% ipython --no-banner

In [1]: import numpy as np

In [2]: import numpy.linalg as la

In [3]: np.set_printoptions(suppress=True, linewidth=140)

In [4]: arr = np.load("w.npy")

In [5]: arr
Out[5]: 
array([[ 4.97, -3.49, -2.67,  0.88],
       [ 4.58, -1.91,  3.87, -0.93],
       [-0.94,  1.11, -1.79, -1.84],
       [-3.5 ,  1.61,  4.02,  3.62],
       [ 0.89, -0.05,  4.12,  3.72],
       [-1.81, -3.62,  0.38,  0.02],
       [ 3.03,  1.81,  2.62, -0.39],
       [ 2.6 , -4.29, -4.31, -0.4 ],
       [-5.32, -1.27, -0.98, -3.1 ],
       [ 6.13,  0.07,  4.34,  0.88],
       [ 3.33,  0.82,  5.01, -1.57],
       [ 1.23, -0.04,  1.42, -0.15],
       [-0.08, -3.26, -1.85, -2.35],
       [-2.31, -3.44, -1.58,  3.11],
       [-1.37, -1.85, -2.56, -0.15],
       [-0.98,  1.29,  0.02, -1.96],
       [ 4.61, -0.2 , -1.95,  5.34],
       [-1.5 , -1.18, 10.25, -3.53],
       [-2.6 , -3.  ,  0.81,  1.43],
       [ 0.95, -3.44,  0.76, -1.46],
       [ 2.72, -3.65,  0.96, -2.78]])

In [6]: O, R = la.qr(arr)

In [7]: round(abs(R[0, 0]), 2), round(float(la.norm(arr[:, 0])), 2)
Out[7]: (np.float64(14.28), 14.28)

In [8]: np.round(np.abs(np.diag(R)), 2)
Out[8]: array([14.28, 10.88, 15.57, 10.46])

In [9]: np.allclose(R.T @ R, arr.T @ arr)
Out[9]: True

In [10]: A2 = np.array([[-3, -2], [1, 3], [2, 0], [1, -1]])

In [11]: np.vstack([arr, A2.T]).shape
Out[11]: (23, 4)

In [12]: np.round(np.einsum("ij->j", arr), 2)
Out[12]: array([ 14.63, -27.98,  20.89,  -1.61])

In [13]: x = np.array([0, 1, 3, 2])

In [14]: y = arr @ x

In [15]: print(np.round(la.solve(arr.T @ arr, arr.T @ y), 2) + 0)
[0. 1. 3. 2.]

In [16]: np.round(la.pinv(arr) @ arr, 2) + 0
Out[16]: 
array([[1., 0., 0., 0.],
       [0., 1., 0., 0.],
       [0., 0., 1., 0.],
       [0., 0., 0., 1.]])

In [17]: rng = np.random.default_rng(33608)

In [18]: y = y + 0.3 * rng.normal(size=21)

In [19]: y.round(2)
Out[19]: 
array([ -9.75,   8.44,  -7.54,  21.39,  19.73,  -2.14,   8.51, -18.17, -10.19,  14.43,  12.42,   4.12, -13.87,  -2.16, -10.08,  -2.44,
         4.43,  22.7 ,   2.88,  -4.07,  -6.09])

In [20]: c, *_ = la.lstsq(arr, y)

In [21]: print(c.round(2))
[-0.04  0.97  3.03  2.  ]

In [22]: f = np.array([5, 4, 7])

In [23]: print(np.round(np.cross(arr[18, :3], arr[14, :3]), 2))
[ 9.18 -7.77  0.7 ]

In [24]: np.round(np.correlate(arr[18], arr[14], "full"), 2)
Out[24]: array([ 0.39,  7.11, 12.37,  6.82, -1.05, -3.76, -1.96])

In [25]: F = np.load("run1.npy")

In [26]: print(F)
[[1. 0. 0. 0.]
 [0. 1. 0. 0.]
 [0. 2. 2. 2.]
 [0. 1. 2. 2.]]

In [27]: Uu, sig, Vh = la.svd(F)

In [28]: np.argmax(sig[:-1] / (sig[1:] + 1e-6)) + 1
Out[28]: np.int64(3)

In [29]: A2 = Uu[:, :3] @ np.diag(sig[:3]) @ Vh[:3]

In [30]: round(float(np.abs(F - A2).max()), 2)
Out[30]: 0.0

In [31]: la.matrix_rank(A2)
Out[31]: np.int64(3)

In [32]: A2.round(2) + 0
Out[32]: 
array([[1., 0., 0., 0.],
       [0., 1., 0., 0.],
       [0., 2., 2., 2.],
       [0., 1., 2., 2.]])

In [33]: F @ F
Out[33]: 
array([[1., 0., 0., 0.],
       [0., 1., 0., 0.],
       [0., 8., 8., 8.],
       [0., 7., 8., 8.]])

In [34]: (F != 0).astype(int)
Out[34]: 
array([[1, 0, 0, 0],
       [0, 1, 0, 0],
       [0, 1, 1, 1],
       [0, 1, 1, 1]])

In [35]: np.round(np.sort(la.eigvals(F).real), 2) + 0
Out[35]: array([0., 1., 1., 4.])

In [36]: np.round(la.det(F), 2)
Out[36]: np.float64(0.0)

In [37]: np.round(F @ la.pinv(F) @ F, 2) + 0
Out[37]: 
array([[1., 0., 0., 0.],
       [0., 1., 0., 0.],
       [0., 2., 2., 2.],
       [0., 1., 2., 2.]])

In [38]: np.unique(F.round(6), axis=0).shape
Out[38]: (4, 4)

In [39]: np.allclose(F[:-1].T @ la.lstsq(F[:-1].T, F[-1])[0], F[-1])
Out[39]: True

In [40]: print(la.lstsq(F[:-1].T, F[-1])[2])
3

In [41]: np.abs(np.diag(la.qr(F)[1])) > 1e-9
Out[41]: array([ True,  True,  True, False])

In [42]: proj = np.triu(np.array([[3, 0, 2, 2], [-1, 1, 0, -1], [3, 1, -3, 2], [-1, -3, 2, 2]]), 1) + np.eye(4)

In [43]: A2 = proj @ F @ la.inv(proj)

In [44]: np.round(np.poly(A2), 2) + 0
Out[44]: array([ 1., -6.,  9., -4.,  0.])

In [45]: np.trace(A2), np.trace(F)
Out[45]: (np.float64(6.0), np.float64(6.0))

In [46]: la.matrix_rank(A2)
Out[46]: np.int64(3)

In [47]: proj @ F - F @ proj
Out[47]: 
array([[ 0.,  6.,  6.,  6.],
       [ 0., -1., -2., -1.],
       [ 0.,  2.,  4.,  2.],
       [ 0.,  0.,  0., -3.]])

In [48]: round(la.det(A2), 2)
Out[48]: np.float64(0.0)

In [49]: M = np.load("dump.npy")

In [50]: M
Out[50]: 
array([[ 2,  0,  0,  1],
       [ 3,  1,  0,  1],
       [ 2,  1,  3,  1],
       [ 1,  3,  1,  3],
       [-1, -1,  0,  0]])

In [51]: A2 = np.c_[M[:, :3] @ np.array([[-2, 1, 0], [-1, 5, 2], [3, 5, -1]]), np.array([-6, 2, -9, -3, 0])]

In [52]: A2
Out[52]: 
array([[-4,  2,  0, -6],
       [-7,  8,  2,  2],
       [ 4, 22, -1, -9],
       [-2, 21,  5, -3],
       [ 3, -6, -2,  0]])

In [53]: print(np.round(la.norm(A2 - M @ la.lstsq(M, A2)[0], axis=0), 2) + 0)
[0.   0.   0.   4.62]

In [54]: print(np.round(la.lstsq(M, A2[:, 0])[0], 2) + 0)
[-2. -1.  3.  0.]

In [55]: np.round(la.norm(la.qr(M)[0].T @ A2, axis=0) ** 2 / ((A2 ** 2).sum(axis=0) + 1e-12), 2)
Out[55]: array([1.  , 1.  , 1.  , 0.84])

In [56]: la.matrix_rank(A2)
Out[56]: np.int64(4)

In [57]: A2 = M / la.norm(M, axis=1, keepdims=True)

In [58]: C2 = A2 @ A2.T

In [59]: np.round(np.degrees(np.arccos(np.clip(C2[0, 1], -1, 1))), 2)
Out[59]: np.float64(19.29)

In [60]: (C2 - 2 * np.eye(5)).round(6).argmax(axis=1)
Out[60]: array([1, 0, 3, 2, 2])

In [61]: C2.round(2)
Out[61]: 
array([[ 1.  ,  0.94,  0.58,  0.5 , -0.63],
       [ 0.94,  1.  ,  0.62,  0.61, -0.85],
       [ 0.58,  0.62,  1.  ,  0.64, -0.55],
       [ 0.5 ,  0.61,  0.64,  1.  , -0.63],
       [-0.63, -0.85, -0.55, -0.63,  1.  ]])

In [62]: C2[0].round(2)
Out[62]: array([ 1.  ,  0.94,  0.58,  0.5 , -0.63])

In [63]: print((np.abs(C2) > 0.9).astype(int))
[[1 1 0 0 0]
 [1 1 0 0 0]
 [0 0 1 0 0]
 [0 0 0 1 0]
 [0 0 0 0 1]]

In [64]: C2[5]
Traceback (most recent call last):
  Cell In[64], line 1
    C2[5]
IndexError: index 5 is out of bounds for axis 0 with size 5


In [65]: la.matrix_rank(C2)
Out[65]: np.int64(4)

In [66]: C2.shape
Out[66]: (5, 5)

In [67]: print(np.round(C2 - C2[0], 2))
[[ 0.    0.    0.    0.    0.  ]
 [-0.06  0.06  0.05  0.11 -0.22]
 [-0.42 -0.32  0.42  0.14  0.08]
 [-0.5  -0.34  0.06  0.5   0.  ]
 [-1.63 -1.8  -1.13 -1.13  1.63]]

In [68]: np.round(C2.mean(axis=0), 2)
Out[68]: array([ 0.48,  0.46,  0.46,  0.42, -0.33])

In [69]: np.round(C2.sum(axis=1), 2)
Out[69]: array([ 2.39,  2.32,  2.29,  2.11, -1.67])

In [70]: la.rank(C2)
Traceback (most recent call last):
  Cell In[70], line 1
    la.rank(C2)
AttributeError: module 'numpy.linalg' has no attribute 'rank'


In [71]: np.round(np.diff(C2, axis=0), 2)
Out[71]: 
array([[-0.06,  0.06,  0.05,  0.11, -0.22],
       [-0.37, -0.38,  0.38,  0.03,  0.31],
       [-0.08, -0.02, -0.36,  0.36, -0.08],
       [-1.13, -1.46, -1.18, -1.63,  1.63]])

In [72]: np.count_nonzero(C2)
Out[72]: np.int64(25)

In [73]: x = np.array([4, 2, 2, -1])

In [74]: M @ (2 * x)
Out[74]: array([ 14,  26,  30,  18, -12])

In [75]: x @ M
Traceback (most recent call last):
  Cell In[75], line 1
    x @ M
ValueError: matmul: Input operand 1 has a mismatch in its core dimension 0, with gufunc signature (n?,k),(k,m?)->(n?,m?) (size 5 is different from 4)


In [76]: x = np.array([-4, 4, -4, 2])

In [77]: y = M @ x

In [78]: np.round(la.solve(M.T @ M, M.T @ y), 2)
Out[78]: array([-4.,  4., -4.,  2.])

In [79]: np.round(la.lstsq(M, y)[0], 2)
Out[79]: array([-4.,  4., -4.,  2.])

In [80]: y = y + 0.05 * rng.normal(size=5)

In [81]: print(y.round(2))
[ -5.98  -5.98 -13.98  10.     0.03]

In [82]: c, *_ = la.lstsq(M, y)

In [83]: c.round(2)
Out[83]: array([-4.  ,  3.98, -4.  ,  2.02])

In [84]: [round(float(la.norm(la.solve(M.T @ M + lam * np.eye(4), M.T @ y))), 2) for lam in (0, 1, 10, 100)]
Out[84]: [7.2, 6.23, 2.93, 0.51]

In [85]: print(np.round(M.T @ (y - M @ c), 2) + 0)
[0. 0. 0. 0.]

In [86]: round(float(la.norm(y - M @ c)), 2)
Out[86]: 0.02
